% ipython --no-banner

In [1]: import numpy as np

In [2]: np.set_printoptions(precision=3, suppress=True, linewidth=200)

In [3]: mat = np.load("run12.npy")

In [4]: mat
Out[4]: 
array([[ 0. , -0.5,  0.5,  0.2],
       [-0.9, -1.4,  1.1,  0.5],
       [ 2.7,  0.4,  0.3, -0.3]])

In [5]: W = np.array([[2, 8, 4, 9], [8, -5, -3, 8], [-9, 4, -2, -8], [2, 9, -5, 4]])

In [6]: c = np.array([-2, -2, 0, -2])

In [7]: hid = np.maximum(mat @ W + c, 0)

In [8]: np.linalg.matrix_rank(hid)
Out[8]: np.int64(2)

In [9]: Z = np.array([[-6, 7, 5], [5, 0, 2], [-4, -9, -4], [9, 2, -7]])

In [10]: W @ Z
Out[10]: 
array([[ 93,  -4, -53],
       [ 11,  99, -14],
       [ 10, -61,  27],
       [ 89,  67,  20]])

In [11]: hid @ Z
Out[11]: 
array([[  21.5,    0. ,    8.6],
       [  33.5,    0. ,   13.4],
       [ 215.8,  -27.6, -146.6]])

In [12]: data = np.load("data.npy")

In [13]: data
Out[13]: 
array([[2, 2, 2, 3],
       [2, 2, 2, 3],
       [4, 5, 4, 1],
       [1, 0, 1, 4],
       [2, 0, 5, 0]])

In [14]: x = np.array([2, 1, 3, 3])

In [15]: rhs = data @ x

In [16]: np.linalg.solve(data.T @ data, data.T @ rhs)
Out[16]: array([2., 1., 3., 3.])

In [17]: np.round(np.linalg.pinv(data) @ data, 3) + 0
Out[17]: 
array([[1., 0., 0., 0.],
       [0., 1., 0., 0.],
       [0., 0., 1., 0.],
       [0., 0., 0., 1.]])

In [18]: rhs
Out[18]: array([21, 21, 28, 17, 19])

In [19]: rng = np.random.default_rng(214586)

In [20]: rhs = rhs + 0.3 * rng.normal(size=5)

In [21]: rhs
Out[21]: array([20.934, 21.08 , 27.89 , 16.8  , 19.513])

In [22]: c, *_ = np.linalg.lstsq(data, rhs)

In [23]: c
Out[23]: array([0.624, 1.53 , 3.653, 3.131])

In [24]: [round(float(np.linalg.norm(np.linalg.solve(data.T @ data + lam * np.eye(4), data.T @ rhs))), 2) for lam in (0, 1, 10, 100)]
Out[24]: [5.09, 4.74, 4.26, 2.39]

In [25]: U, s, VT = np.linalg.svd(data)

In [26]: s
Out[26]: array([10.637,  4.661,  3.482,  0.123])

In [27]: A2 = U[:, :3] @ np.diag(s[:3]) @ VT[:3]

In [28]: round(float(np.linalg.norm(data - A2, 2)), 3), round(s[3], 3)
Out[28]: (0.123, np.float64(0.123))

In [29]: round(float(np.linalg.norm(data - A2) / np.linalg.norm(data)), 3)
Out[29]: 0.01

In [30]: A2 = np.array([[-3, 3],
    ...:     [0, -1],
    ...:     [-3, -1],
    ...:     [0, 2],
    ...:     [2, -2],
    ...:     [-3, -2],
    ...:     [3, 3],
    ...:     [2, 3],
    ...:     [1, 2],
    ...:     [1, 0]])

In [31]: Z = np.array([[-1, 3, 0, 0, 3, -2, 3], [-2, -3, -2, 1, -2, -1, -2]])

In [32]: feats = A2 @ Z

In [33]: feats
Out[33]: 
array([[ -3, -18,  -6,   3, -15,   3, -15],
       [  2,   3,   2,  -1,   2,   1,   2],
       [  5,  -6,   2,  -1,  -7,   7,  -7],
       [ -4,  -6,  -4,   2,  -4,  -2,  -4],
       [  2,  12,   4,  -2,  10,  -2,  10],
       [  7,  -3,   4,  -2,  -5,   8,  -5],
       [ -9,   0,  -6,   3,   3,  -9,   3],
       [ -8,  -3,  -6,   3,   0,  -7,   0],
       [ -5,  -3,  -4,   2,  -1,  -4,  -1],
       [ -1,   3,   0,   0,   3,  -2,   3]])

In [34]: U, s, VT = np.linalg.svd(mat, full_matrices=False)

In [35]: np.round(U.T @ U, 3) + 0
Out[35]: 
array([[1., 0., 0.],
       [0., 1., 0.],
       [0., 0., 1.]])

In [36]: np.round(VT @ VT.T, 3) + 0
Out[36]: 
array([[1., 0., 0.],
       [0., 1., 0.],
       [0., 0., 1.]])

In [37]: s
Out[37]: array([3.047, 1.765, 0.038])

In [38]: round(np.sqrt((s ** 2).sum()), 3), np.round(np.linalg.norm(mat), 3)
Out[38]: (np.float64(3.521), np.float64(3.521))

In [39]: np.cumsum(s ** 2) / np.sum(s ** 2)
Out[39]: array([0.749, 1.   , 1.   ])

In [40]: np.abs(VT[0])
Out[40]: array([0.911, 0.358, 0.111, 0.173])

In [41]: (s > 1e-8).sum()
Out[41]: np.int64(3)

In [42]: np.round(U.T @ mat @ VT.T, 3) + 0
Out[42]: 
array([[3.047, 0.   , 0.   ],
       [0.   , 1.765, 0.   ],
       [0.   , 0.   , 0.038]])
